$ python -q
>>> import numpy as np
>>> import numpy.linalg as la
>>> np.set_printoptions(precision=2, suppress=True, linewidth=100)
>>> E = np.load("block15.npy")
>>> E
array([[ 1,  0,  0,  0],
       [ 6,  1,  0,  0],
       [ 9,  2,  1,  0],
       [-3,  4,  5,  1]])
>>> x0 = np.array([0, 1, 3, 1])
>>> y = E @ x0
>>> y
array([ 0,  1,  5, 20])
>>> la.solve(E, y)
array([0., 1., 3., 1.])
>>> la.solve(E.T, E[3])
array([0., 0., 0., 1.])
>>> np.round(la.norm(E, 2), 2)
np.float64(11.34)
>>> round(la.norm(E[2] - E[3]), 2)
np.float64(12.85)
>>> round(float(la.norm(E) ** 2 / la.norm(E, 2) ** 2), 2)
1.36
>>> la.norm(E, axis=0)
array([11.27,  4.58,  5.1 ,  1.  ])
>>> B = E / la.norm(E, axis=1, keepdims=True)
>>> gram = B @ B.T
>>> gram[1]
array([ 0.99,  1.  ,  0.99, -0.32])
>>> (gram - 2 * np.eye(4)).round(6).argmax(axis=1)
array([1, 2, 1, 2])
>>> la.norm(B, axis=1)
array([1., 1., 1., 1.])
>>> gram
array([[ 1.  ,  0.99,  0.97, -0.42],
       [ 0.99,  1.  ,  0.99, -0.32],
       [ 0.97,  0.99,  1.  , -0.21],
       [-0.42, -0.32, -0.21,  1.  ]])
>>> m1 = np.load("test13.npy")
>>> m1
array([[ 0.01, -0.08,  0.02, -0.01],
       [-0.08,  0.92, -0.25,  0.08],
       [ 0.02, -0.25,  0.07, -0.02],
       [-0.01,  0.08, -0.02,  0.01]])
>>> # rows and columns are dependent
>>> B = m1 / np.sqrt((m1 ** 2).mean(axis=1, keepdims=True))
>>> la.matrix_rank(m1 - m1.mean(axis=1, keepdims=True))
np.int64(1)
>>> np.round(la.det(m1.T), 2)
np.float64(0.0)
>>> np.round(np.poly(m1), 2) + 0
array([ 1., -1.,  0.,  0.,  0.])
>>> np.einsum("ii->", m1)
np.float64(1.0)
>>> np.kron(np.eye(2, dtype=int), m1)
array([[ 0.01, -0.08,  0.02, -0.01,  0.  , -0.  ,  0.  , -0.  ],
       [-0.08,  0.92, -0.25,  0.08, -0.  ,  0.  , -0.  ,  0.  ],
       [ 0.02, -0.25,  0.07, -0.02,  0.  , -0.  ,  0.  , -0.  ],
       [-0.01,  0.08, -0.02,  0.01, -0.  ,  0.  , -0.  ,  0.  ],
       [ 0.  , -0.  ,  0.  , -0.  ,  0.01, -0.08,  0.02, -0.01],
       [-0.  ,  0.  , -0.  ,  0.  , -0.08,  0.92, -0.25,  0.08],
       [ 0.  , -0.  ,  0.  , -0.  ,  0.02, -0.25,  0.07, -0.02],
       [-0.  ,  0.  , -0.  ,  0.  , -0.01,  0.08, -0.02,  0.01]])
>>> round(float(np.einsum("ij,ji->", m1, m1)), 2)
1.0
>>> np.round(la.eigvals(m1), 2) + 0
array([0., 1., 0., 0.])
>>> np.round(la.det(m1[::-1]), 2)
np.float64(0.0)
>>> rank = la.matrix_rank(m1)
>>> rank
np.int64(1)
>>> N = la.svd(m1)[2][rank:].T
>>> N.shape
(4, 3)
>>> la.matrix_rank(m1.T @ m1), la.matrix_rank(m1 @ m1.T)
(np.int64(1), np.int64(1))
>>> [int(la.matrix_rank(m1[:i])) for i in range(1, len(m1) + 1)]
[1, 1, 1, 1]
>>> N @ N.T
array([[ 0.99,  0.08, -0.02,  0.01],
       [ 0.08,  0.08,  0.25, -0.08],
       [-0.02,  0.25,  0.93,  0.02],
       [ 0.01, -0.08,  0.02,  0.99]])
>>> np.allclose(m1 @ N, 0)
True
>>> round(float(la.norm(m1, 2) / la.norm(m1)), 2)
1.0
>>> [round(float(x), 2) for x in la.svd(m1, compute_uv=False)[:3]]
[1.0, 0.0, 0.0]
